$ python3 -q
>>> import numpy as np
>>> np.set_printoptions(precision=1, suppress=True, linewidth=100, sign=" ")
>>> Y = np.array([[1, 1, 0, 1, 0, 1, 2, 2, 1],
...     [2, 0, 0, 0, 2, 0, 1, 1, 0],
...     [1, 0, 1, 0, 1, 0, 2, 0, 2]])
>>> feats = Y.T @ Y
>>> print(feats)
[[ 6  1  1  1  5  1  6  4  3]
 [ 1  1  0  1  0  1  2  2  1]
 [ 1  0  1  0  1  0  2  0  2]
 [ 1  1  0  1  0  1  2  2  1]
 [ 5  0  1  0  5  0  4  2  2]
 [ 1  1  0  1  0  1  2  2  1]
 [ 6  2  2  2  4  2  9  5  6]
 [ 4  2  0  2  2  2  5  5  2]
 [ 3  1  2  1  2  1  6  2  5]]
>>> print(np.trace(feats))
34
>>> print(feats @ feats)
[[ 126   32   30   32   94   32  156   96   92]
 [  32   13    7   13   19   13   46   32   27]
 [  30    7   11    7   23    7   42   20   29]
 [  32   13    7   13   19   13   46   32   27]
 [  94   19   23   19   75   19  110   64   65]
 [  32   13    7   13   19   13   46   32   27]
 [ 156   46   42   46  110   46  210  126  130]
 [  96   32   20   32   64   32  126   86   72]
 [  92   27   29   27   65   27  130   72   85]]
>>> print(np.allclose(feats, feats.T))
True
>>> left, s, VT = np.linalg.svd(feats)
>>> vecs = VT[:(s > 1e-8).sum()]
>>> rng = np.random.default_rng(291783)
>>> x0 = feats[0] + -3 * feats[3] + rng.integers(2) * np.eye(9)[2]
>>> print(x0)
[ 3. -2.  1. -2.  5. -2.  0. -2.  0.]
>>> print(np.diag(vecs.T @ vecs))
[ 0.4  0.1  0.2  0.1  0.6  0.1  0.4  0.5  0.5]
>>> print(np.round(np.linalg.norm(x0 - vecs.T @ vecs @ x0), 1))
0.0
>>> print(np.linalg.matrix_rank(np.vstack([feats, x0])))
3
>>> print(np.round(vecs.T @ vecs, 1) + 0)
[[ 0.4  0.   0.   0.   0.4  0.   0.2  0.2 -0.1]
 [ 0.   0.1 -0.1  0.1 -0.1  0.1  0.1  0.2  0. ]
 [ 0.  -0.1  0.2 -0.1  0.  -0.1  0.1 -0.2  0.3]
 [ 0.   0.1 -0.1  0.1 -0.1  0.1  0.1  0.2  0. ]
 [ 0.4 -0.1  0.  -0.1  0.6 -0.1  0.1  0.  -0.1]
 [ 0.   0.1 -0.1  0.1 -0.1  0.1  0.1  0.2  0. ]
 [ 0.2  0.1  0.1  0.1  0.1  0.1  0.4  0.1  0.4]
 [ 0.2  0.2 -0.2  0.2  0.   0.2  0.1  0.5 -0.1]
 [-0.1  0.   0.3  0.  -0.1  0.   0.4 -0.1  0.5]]
